$ python -q
>>> import numpy as np
>>> import numpy.linalg as la
>>> np.set_printoptions(precision=2, suppress=True, linewidth=120)
>>> arr = np.diag(np.array([1, 0, 0])) + -3 * np.eye(3, k=1) + -3 * np.eye(3, k=-1)
>>> print(arr)
[[ 1. -3.  0.]
 [-3.  0. -3.]
 [ 0. -3.  0.]]
>>> # equal to its transpose
>>> round(la.eigvalsh(arr).min(), 2)
np.float64(-4.03)
>>> x0 = np.array([3, -1, 2])
>>> a = np.maximum(arr @ x0, 0)
>>> print(arr * (a > 1e-9)[:, None])
[[ 1. -3.  0.]
 [-0.  0. -0.]
 [ 0. -3.  0.]]
>>> np.maximum(arr @ (3 * x0), 0)
array([18.,  0.,  9.])
>>> print(np.tanh(arr @ x0))
[ 1. -1.  1.]
>>> np.maximum(arr @ x0, 0) - np.maximum(-arr @ x0, 0)
array([  6., -15.,   3.])
>>> feats = np.load("layer8.npy")
>>> print(feats)
[[-0.13 -1.06  0.45  0.18]
 [-0.2  -1.1   0.4   0.2 ]
 [-1.   -0.1   0.9  -0.7 ]]
>>> other = np.array([[1, 3, 4], [2, 3, 4], [5, 1, 3], [0, 0, 4]])
>>> np.round(np.einsum("ik,kj->ji", feats, other), 2) + 0
array([[ 0.  , -0.4 ,  3.3 ],
       [-3.12, -3.5 , -2.4 ],
       [-2.69, -3.2 , -4.5 ]])
>>> np.round(other.T @ feats.T, 2) + 0
array([[ 0.  , -0.4 ,  3.3 ],
       [-3.12, -3.5 , -2.4 ],
       [-2.69, -3.2 , -4.5 ]])
>>> np.round(feats @ other, 2) + 0
array([[ 0.  , -3.12, -2.69],
       [-0.4 , -3.5 , -3.2 ],
       [ 3.3 , -2.4 , -4.5 ]])
>>> np.vstack([feats, other.T]).shape
(6, 4)
>>> Uu, sig, Vh = la.svd(feats)
>>> np.argmax(sig[:-1] / (sig[1:] + 1e-6)) + 1
np.int64(2)
>>> other = Uu[:, :2] @ np.diag(sig[:2]) @ Vh[:2]
>>> print(np.round(np.abs(feats - other).max(), 2))
0.03
>>> other
array([[-0.16, -1.07,  0.42,  0.19],
       [-0.17, -1.09,  0.43,  0.19],
       [-1.  , -0.1 ,  0.9 , -0.7 ]])
>>> la.matrix_rank(feats, rtol=0.05)
np.int64(2)
>>> print(la.matrix_rank(other))
2
>>> x0 = np.array([5, 1, 1, 2])
>>> feats @ np.eye(4)[1]
array([-1.06, -1.1 , -0.1 ])
>>> print(np.sign((feats @ x0).round(6)))
[-1. -1. -1.]
>>> (feats @ x0).argmax()
np.int64(0)
>>> feats @ x0
array([-0.9, -1.3, -5.6])
>>> feats @ np.ones(4)
array([-0.56, -0.7 , -0.9 ])
>>> la.norm(feats @ x0) <= la.norm(feats, 2) * la.norm(x0) + 1e-9
np.True_
